% python3 -q
>>> import numpy as np
>>> np.set_printoptions(precision=3, suppress=True, linewidth=160, legacy="1.25")
>>> m1 = np.load("data.npy")
>>> m1
array([[-3,  0,  0],
       [ 3,  0,  0],
       [ 2,  1,  1]])
>>> left, s, VT = np.linalg.svd(m1)
>>> evecs = VT[:(s > 1e-8).sum()]
>>> rng = np.random.default_rng(93348)
>>> x0 = m1[1] + -2 * m1[2] + rng.integers(2) * np.eye(3)[2]
>>> x0
array([-1., -2., -1.])
>>> np.linalg.matrix_rank(np.vstack([m1, x0]))
3
>>> np.diag(evecs.T @ evecs)
array([1. , 0.5, 0.5])
>>> np.allclose(evecs.T @ evecs @ x0, x0)
False
>>> np.round(evecs.T @ evecs, 3) + 0
array([[1. , 0. , 0. ],
       [0. , 0.5, 0.5],
       [0. , 0.5, 0.5]])
>>> left, s, VT = np.linalg.svd(m1)
>>> s.round(3) + 0
array([4.732, 1.268, 0.   ])
>>> A2 = left[:, :2] @ np.diag(s[:2]) @ VT[:2]
>>> A2.round(3) + 0
array([[-3.,  0.,  0.],
       [ 3.,  0.,  0.],
       [ 2.,  1.,  1.]])
>>> np.round(np.linalg.norm(m1 - A2, 2), 3), round(float(s[2]), 3)
(0.0, 0.0)
>>> np.linalg.matrix_rank(m1, rtol=0.05)
2
>>> np.linalg.matrix_rank(m1, rtol=0.1)
2
>>> round(np.linalg.norm(m1, 2) / np.linalg.norm(m1), 3)
0.966
>>> np.argsort(-np.linalg.norm(m1, axis=0).round(6), kind="stable")[:3]
array([0, 1, 2])
>>> [round(float(x), 3) for x in np.linalg.svd(m1, compute_uv=False)[:3]]
[4.732, 1.268, 0.0]
>>> feats = np.load("w.npy")
>>> feats
array([[121, -54, -10,  86],
       [-54,  49,  41, -53],
       [-10,  41,  66, -10],
       [ 86, -53, -10, 111]])
>>> vals, evecs = np.linalg.eigh(feats)
>>> x0 = np.array([-1, -3, 3, -1])
>>> evecs * np.maximum(vals, 0) @ evecs.T
array([[121., -54., -10.,  86.],
       [-54.,  49.,  41., -53.],
       [-10.,  41.,  66., -10.],
       [ 86., -53., -10., 111.]])
>>> np.linalg.eigvalsh(feats[1:, 1:])
array([  2.347,  71.563, 152.089])
>>> np.abs(feats).sum(axis=1).max(), round(np.abs(vals).max(), 3)
(271, 238.12)
>>> evecs * np.abs(vals) @ evecs.T
array([[121., -54., -10.,  86.],
       [-54.,  49.,  41., -53.],
       [-10.,  41.,  66., -10.],
       [ 86., -53., -10., 111.]])
>>> x0 @ feats @ x0
179
